In [1]: import numpy as np

In [2]: from numpy import linalg as LA

In [3]: np.set_printoptions(suppress=True, linewidth=140)

In [4]: def rd(a):
   ...:     return np.round(a, 4) + 0
   ...: 

In [5]: feats = np.loadtxt("sample6.csv", delimiter=",")

In [6]: feats
Out[6]: 
array([[ -1.537 ,   4.9312,  -7.7316,  -2.5582,   5.7605,  -0.5159,  -2.0131,  -1.0682,  -7.7138,   3.6794,  -1.4065],
       [ -0.5104,   6.6997,   4.5577,  -1.3956,  -7.266 ,  11.4878,  -6.6819,  -6.5671,  -8.3048,  -7.6925,   1.2103],
       [ -0.8042,   3.825 ,   4.6836,  -1.0743,  -6.2021,  12.9646,  -6.0933,  -6.3679,  -9.1204,  -8.826 ,   2.6746],
       [ -1.0879,   4.16  ,   5.9018,  -0.6638,  -6.782 ,  13.0604,  -6.2772,  -4.5903,  -8.941 ,  -7.8707,   1.4984],
       [ -0.358 ,   7.1276,  -7.6552,  -4.4992,   3.8279,  -0.4438,  -1.8856,  -0.8321,  -4.9356,   2.8202,  -1.4757],
       [ -1.8281,   5.1686,   5.0246,  -3.1171,  -7.4084,  14.2967,  -5.9552,  -3.1148,  -7.8531,  -8.3967,   1.8745],
       [ -3.5607,   8.1735,  -9.7551,  -2.8496,   4.2853,  -2.9918,  -1.7679,  -2.2455,  -5.9043,   4.4829,  -2.738 ],
       [ -0.9436,   3.5655,   2.392 ,  -1.0526,  -7.3268,  12.9691,  -5.1127,  -4.4922,  -8.3713,  -7.9384,   2.7396],
       [ -0.6107,   5.1479, -10.1516,  -1.3293,   6.3132,  -2.0745,  -2.2525,  -0.6196,  -8.1689,   3.6924,  -2.5973],
       [  0.3363,   2.838 ,   3.9949,  -0.516 ,  -7.3905,  14.0854,  -3.9487,  -6.921 ,  -7.946 ,  -7.5554,   2.5399],
       [ -0.8216,   5.2055,   3.3807,  -0.5723,  -7.9325,  12.9837,  -6.0601,  -5.2896,  -8.3461,  -8.0099,   0.3936],
       [ -1.9066,   7.0716,  -7.5366,  -2.3042,   4.4413,  -1.9812,  -1.8474,  -0.5492,  -5.1658,   4.545 ,  -1.7517],
       [ -0.3927,   3.9582,   5.4401,  -1.9224,  -9.1606,  13.489 ,  -4.919 ,  -4.6263,  -6.8365,  -8.8001,   2.4141],
       [ -0.7662,   3.772 ,   5.7331,  -1.3956,  -7.3188,  13.2019,  -5.2112,  -5.6321,  -9.8428,  -7.5785,   2.8957],
       [ -0.9281,   2.6717,   4.7071,  -1.1965,  -7.3953,  12.4075,  -4.896 ,  -5.6802,  -7.4414,  -6.9414,   2.4424],
       [ -1.4676,   5.0136, -10.5133,  -2.0023,   3.7429,  -1.3647,  -2.8002,   0.851 ,  -6.0608,   2.0657,  -1.4254],
       [  0.3721,   4.0738,   3.6106,  -0.131 ,  -6.7557,  11.0746,  -5.7679,  -5.3045,  -6.0679,  -9.2843,   1.9872],
       [  0.28  ,   3.8994,   2.9182,  -0.17  ,  -5.6064,  13.4843,  -5.5103,  -4.7455,  -8.3538,  -7.6776,   1.7184],
       [ -1.0795,   4.8777,  -9.052 ,  -5.467 ,   4.8104,  -2.935 ,  -1.4197,  -2.9312,  -6.3723,   4.2689,  -2.2162],
       [  0.0668,   6.1558,   5.1783,  -1.508 ,  -9.3791,  13.2292,  -7.1865,  -4.9012,  -7.174 ,  -8.9572,   4.4139],
       [ -1.5995,   4.5654, -10.1047,  -2.4347,   2.7369,  -3.6771,  -2.8127,   0.4796,  -3.9857,   3.4137,  -2.3976],
       [ -2.2714,   5.7943,  -8.6841,  -2.4705,   3.9745,  -0.2274,  -3.2702,  -1.2237,  -4.7566,   2.6584,  -3.0332],
       [ -0.7224,   5.666 ,   5.2484,  -3.3485,  -7.5922,  16.0283,  -5.9509,  -4.2116,  -7.3174,  -7.1123,   2.8612],
       [ -0.767 ,   4.9519,   3.6824,  -2.4589,  -9.3002,  13.3353,  -4.9588,  -3.4996,  -6.7928,  -9.0582,   1.8708],
       [ -0.5352,   4.4825, -10.0529,  -3.0434,   3.9209,  -2.16  ,  -2.0108,  -2.1681,  -7.1093,   4.6004,  -2.2842],
       [  0.5585,   4.6276,   3.3628,  -1.8658,  -6.451 ,  15.0394,  -6.6126,  -5.0959,  -7.1404,  -8.6651,   2.416 ],
       [ -0.4937,   4.4481,   4.1829,  -2.2469,  -8.6472,  13.5257,  -8.2896,  -4.3971,  -7.5016,  -9.2181,   0.1477],
       [ -1.2233,   5.1302,  -9.2208,  -3.3524,   2.8949,  -0.3528,  -2.6304,  -2.7895,  -5.9367,   2.3121,  -1.1517],
       [ -1.0192,   5.4719,  -9.2956,  -2.5637,   2.9618,  -2.8523,  -1.7197,  -0.2752,  -6.5365,   4.2778,  -1.1421],
       [ -1.6715,   4.5397, -10.1746,  -1.3571,   5.529 ,   1.0127,  -1.3785,  -1.6901,  -5.9994,   2.3592,  -2.0911],
       [ -0.548 ,   4.5936,  -8.3839,  -2.5175,   4.646 ,  -1.9009,  -0.6387,  -0.9553,  -6.9567,   4.0951,  -1.5436],
       [ -2.3572,   6.2651,  -8.3851,  -3.3684,   4.4728,  -2.0971,  -3.6726,  -0.7187,  -5.4385,   2.9437,  -1.74  ],
       [ -0.8707,   4.8048,   5.1885,  -1.4491,  -6.5307,  11.5046,  -6.7682,  -4.8581,  -8.7866,  -8.0589,  -0.4827],
       [ -0.5815,   7.3825,  -7.9428,  -2.2942,   4.665 ,  -1.7059,  -2.6975,   0.0805,  -7.5237,   4.2313,  -1.7386],
       [  1.9197,   4.9325,   4.8623,  -1.3692,  -9.2048,  13.9709,  -6.5691,  -6.7592,  -9.8641,  -7.1929,   1.8941],
       [ -0.2654,   4.1783,   4.2279,  -2.8021,  -6.0469,  13.1177,  -5.4504,  -6.6537,  -8.476 ,  -8.1214,   2.1852],
       [ -0.933 ,   7.1261,  -8.4575,  -2.5312,   4.7477,  -2.5616,  -1.2835,  -1.1364,  -6.7796,   1.9096,  -1.4349],
       [  0.1119,   4.6959, -11.2739,  -1.7757,   4.6489,  -2.331 ,  -3.3725,  -2.8823,  -6.2317,   4.1423,  -1.2736],
       [ -0.4978,   4.2985,   4.831 ,  -0.9227,  -7.269 ,  14.2174,  -4.9263,  -5.1251,  -7.3486,  -8.91  ,   2.3033]])

In [7]: q, vecs = LA.qr(feats[:, :7])[0], LA.qr(feats[:, 7:])[0]

In [8]: sv = LA.svd(q.T @ vecs, compute_uv=False)

In [9]: rd(LA.norm(q @ q.T - vecs @ vecs.T, 2))
Out[9]: np.float64(1.0)

In [10]: rd(np.degrees(np.arccos(sv.clip(0, 1))))
Out[10]: array([ 5.9656, 13.2881, 61.9113, 80.8229])
